$ ipython --no-banner

In [1]: import numpy as np

In [2]: from numpy import linalg as LA

In [3]: np.set_printoptions(precision=2, suppress=True, linewidth=140, sign=" ")

In [4]: rnd = lambda a: np.round(a, 2) + 0

In [5]: data = np.load("arr.npy")

In [6]: print(data)
[[  0  10   6   0   6   0   0   0   0   0   0]
 [  0   0   8   0   8   1   4   0   0   0   2]
 [  1   0   0   0   0   0   0   8   0   0   2]
 [  4   0   3   0   3   2   3   0   5   0   6]
 [  3   0   2   0   2   1   1   0   3   0   5]
 [  0   2   1   0   1   0   0   2   0   0   1]
 [  1   0   0   0   0   0   0   2   0   0   3]
 [  1   0   8   0   8   3   7   0   5   0   5]
 [  6   0   0   0   0   0   0   4   3   0   6]
 [  3   0   6   0   6   3   6   0   6   0   6]
 [  8   0   0   2   0   2   1   0   7   0   8]
 [  0   2   4   0   4   0   0   0   0   0   1]
 [  7   0   0   1   0   1   0   2   5   0   7]
 [  6   0   1   1   1   2   2   0   6   0   7]
 [  0   2   1   0   1   0   0   2   0   0   1]
 [  3   0   0   0   0   0   0   4   0   0   4]
 [  1   0   4   0   4   1   2   0   2   0   4]
 [  0   6   2   0   2   0   0   2   0   0   0]
 [  3   0   0   0   0   0   0  10   0   0   3]
 [  0   2   4   0   4   0   0   0   0   0   1]
 [  2   0   1   0   1   0   0   0   1   0   4]
 [  5   0   0   0   0   1   0   0   4   0   6]
 [  9   0   0   3   0   3   3   0   9   0   9]
 [  0   2   0   0   0   0   0   6   0   0   1]]

In [7]: # rank 9

In [8]: gram = data.T @ data

In [9]: np.allclose(gram, gram.T)
Out[9]: True

In [10]: gram
Out[10]: 
array([[ 351,    0,   56,   56,   56,   91,   89,   90,  302,    0,  402],
       [   0,  156,   92,    0,   92,    0,    0,   32,    0,    0,   10],
       [  56,   92,  269,    1,  269,   64,  145,    8,  112,    0,  157],
       [  56,    0,    1,   15,    1,   16,   13,    2,   52,    0,   57],
       [  56,   92,  269,    1,  269,   64,  145,    8,  112,    0,  157],
       [  91,    0,   64,   16,   64,   44,   67,    2,  110,    0,  126],
       [  89,    0,  145,   13,  145,   67,  129,    0,  139,    0,  159],
       [  90,   32,    8,    2,    8,    2,    0,  252,   22,    0,  116],
       [ 302,    0,  112,   52,  112,  110,  139,   22,  316,    0,  374],
       [   0,    0,    0,    0,    0,    0,    0,    0,    0,    0,    0],
       [ 402,   10,  157,   57,  157,  126,  159,  116,  374,    0,  516]])

In [11]: np.diag(gram)
Out[11]: array([ 351,  156,  269,   15,  269,   44,  129,  252,  316,    0,  516])

In [12]: [round(float(x), 2) for x in LA.svd(data, compute_uv=False)[:3]]
Out[12]: [36.95, 22.73, 16.29]

In [13]: rnd(LA.norm(data, 2) / LA.norm(data))
Out[13]: np.float64(0.77)

In [14]: print(LA.cond(data) > 100)
True

In [15]: rk = LA.matrix_rank(data)

In [16]: rk
Out[16]: np.int64(9)

In [17]: null = LA.svd(data)[2][rk:].T

In [18]: [int(LA.matrix_rank(np.delete(data, i, axis=0))) for i in range(24)]
Out[18]: [9, 9, 9, 9, 9, 9, 9, 9, 9, 9, 9, 9, 9, 9, 9, 9, 9, 9, 9, 9, 9, 9, 9, 9]

In [19]: np.allclose(data @ null, 0)
Out[19]: True

In [20]: print(rnd(null @ null.T))
[[ 0.   0.   0.   0.   0.   0.   0.   0.   0.   0.   0. ]
 [ 0.   0.   0.   0.   0.   0.   0.   0.   0.   0.   0. ]
 [ 0.   0.   0.5  0.  -0.5  0.   0.   0.   0.   0.   0. ]
 [ 0.   0.   0.   0.   0.   0.   0.   0.   0.   0.   0. ]
 [ 0.   0.  -0.5  0.   0.5  0.   0.   0.   0.   0.   0. ]
 [ 0.   0.   0.   0.   0.   0.   0.   0.   0.   0.   0. ]
 [ 0.   0.   0.   0.   0.   0.   0.   0.   0.   0.   0. ]
 [ 0.   0.   0.   0.   0.   0.   0.   0.   0.   0.   0. ]
 [ 0.   0.   0.   0.   0.   0.   0.   0.   0.   0.   0. ]
 [ 0.   0.   0.   0.   0.   0.   0.   0.   0.   1.   0. ]
 [ 0.   0.   0.   0.   0.   0.   0.   0.   0.   0.   0. ]]

In [21]: np.unravel_index(np.abs(data).argmax(), data.shape)
Out[21]: (np.int64(0), np.int64(1))

In [22]: np.abs(data).max()
Out[22]: np.int64(10)

In [23]: data.sum(axis=1)
Out[23]: array([ 22,  23,  11,  26,  17,   7,   6,  37,  19,  36,  28,  11,  23,  26,   7,  11,  18,  12,  16,  11,   9,  16,  36,   9])

In [24]: rnd(LA.norm(data))
Out[24]: np.float64(48.14)
